% python3 -q
>>> import numpy as np
>>> import numpy.linalg as la
>>> np.set_printoptions(precision=3, suppress=True, linewidth=200)
>>> m1 = np.loadtxt("mat.csv", delimiter=",")
>>> m1
array([[-1.511,  1.764, -5.549,  6.313,  4.257, -5.078, -8.06 ,  9.078],
       [-1.732, -0.587, -1.29 , -0.297,  7.052,  3.884, -4.023,  0.116],
       [ 1.408,  1.965, -0.114,  1.079, -1.782, -0.044,  0.295,  4.044],
       [ 1.684,  1.698,  0.973, -0.275, -2.066,  1.577,  1.657,  2.423],
       [-0.766, -0.414,  0.296, -1.709,  4.945,  5.123, -1.47 , -1.123],
       [-1.814, -0.427, -1.774,  0.347,  7.055,  3.079, -4.588,  0.921],
       [ 1.288,  2.03 , -0.484,  1.515, -1.607, -0.545, -0.196,  4.545],
       [-1.13 ,  0.583, -2.426,  2.009,  4.678,  0.408, -4.557,  3.592],
       [-0.298,  1.852, -3.299,  4.15 ,  1.744, -3.002, -4.597,  7.002],
       [ 2.269,  1.583,  2.371, -1.788, -3.12 ,  3.205,  3.639,  0.795],
       [ 0.661,  1.725, -1.128,  1.853, -0.047, -0.578, -1.466,  4.578],
       [-0.418,  0.289, -0.415, -0.296,  3.547,  3.006, -1.833,  0.994],
       [ 0.753,  1.516, -0.525,  1.041, -0.021,  0.444, -0.772,  3.556],
       [ 0.077,  1.694, -2.235,  2.929,  1.152, -1.623, -3.158,  5.623],
       [ 0.024,  0.948, -0.848,  0.796,  2.003,  1.256, -1.823,  2.744],
       [ 0.321,  0.438,  0.767, -1.329,  1.921,  3.891,  0.088,  0.109],
       [ 1.725,  1.907,  0.635,  0.272, -2.357,  0.821,  1.36 ,  3.179],
       [ 1.375,  1.475,  0.799, -0.325, -1.224,  1.85 ,  1.174,  2.15 ],
       [ 1.397,  0.152,  3.489, -4.337,  0.055,  7.185,  3.886, -3.185],
       [-0.183, -0.253,  1.14 , -2.393,  3.618,  5.645, -0.043, -1.645],
       [-1.056,  0.81 , -2.733,  2.543,  4.302, -0.353, -4.789,  4.353],
       [ 3.66 ,  3.901,  0.518,  2.382, -8.22 , -3.283,  3.178,  7.283],
       [ 0.411,  0.499,  0.824, -1.326,  1.679,  3.827,  0.235,  0.173],
       [-0.98 , -0.272, -0.416, -0.856,  5.232,  4.129, -2.396, -0.129],
       [ 1.842,  2.38 , -0.076,  1.455, -3.063, -0.835,  0.766,  4.835],
       [ 0.457,  1.397, -0.879,  1.276,  0.688,  0.327, -1.422,  3.673],
       [-0.879,  0.347, -1.453,  0.8  ,  4.411,  1.852, -3.332,  2.148],
       [-0.377,  0.416, -0.587,  0.004,  3.338,  2.58 , -1.965,  1.42 ],
       [ 3.115,  1.934,  3.36 , -2.426, -5.163,  3.492,  5.475,  0.508],
       [ 0.39 ,  0.859,  0.064, -0.205,  1.36 ,  2.346, -0.546,  1.654],
       [-0.85 ,  1.862, -4.423,  5.284,  2.838, -4.146, -6.272,  8.146],
       [-0.705, -0.224,  0.037, -1.261,  4.634,  4.485, -1.668, -0.485],
       [ 0.945,  1.983, -1.076,  2.059, -0.872, -1.042, -1.132,  5.042],
       [ 0.635,  0.283,  1.702, -2.419,  1.447,  5.135,  1.337, -1.135],
       [ 0.851,  1.026,  0.65 , -0.624,  0.273,  2.599,  0.501,  1.401],
       [ 2.619,  2.297,  1.643, -0.346, -4.535,  1.048,  3.262,  2.952],
       [-2.098,  0.66 , -4.516,  4.176,  6.537, -1.835, -7.614,  5.835],
       [ 0.644,  1.603, -0.916,  1.519,  0.109, -0.121, -1.272,  4.121],
       [ 2.788,  3.405, -0.235,  2.64 , -5.98 , -3.045,  1.553,  7.045],
       [ 2.093,  2.407,  0.372,  1.035, -3.594, -0.442,  1.466,  4.442],
       [-1.365,  0.276, -2.282,  1.558,  5.455,  1.166, -4.648,  2.834],
       [-0.004, -0.233,  1.46 , -2.693,  3.24 ,  5.927,  0.456, -1.927],
       [-1.391,  0.858, -3.497,  3.355,  4.923, -1.213, -5.888,  5.213],
       [ 0.295,  0.973, -0.356,  0.329,  1.436,  1.697, -1.061,  2.303],
       [-1.241, -0.509, -0.462, -1.047,  5.991,  4.556, -2.703, -0.556],
       [-2.516,  0.937, -5.906,  5.842,  7.096, -3.779, -9.422,  7.779]])
>>> # null space of dimension 5
>>> basis = m1[[4, 43]].astype(float)
>>> for _ in range(3):
...     lab = la.norm(m1[:, None] - basis, axis=-1).argmin(axis=1)
...     basis = np.array([m1[lab == j].mean(axis=0) for j in range(2)])
... 
>>> lab
array([1, 0, 1, 1, 0, 0, 1, 1, 1, 0, 1, 0, 1, 1, 1, 0, 1, 1, 0, 0, 1, 1, 0, 0, 1, 1, 0, 0, 1, 0, 1, 0, 1, 0, 0, 1, 1, 1, 1, 1, 1, 0, 1, 1, 0, 1])
>>> np.abs(basis[1] - basis[0]).argmax()
np.int64(7)
>>> basis[1] - basis[0]
array([ 0.701,  1.508, -1.613,  3.12 , -2.91 , -4.628, -0.912,  4.628])
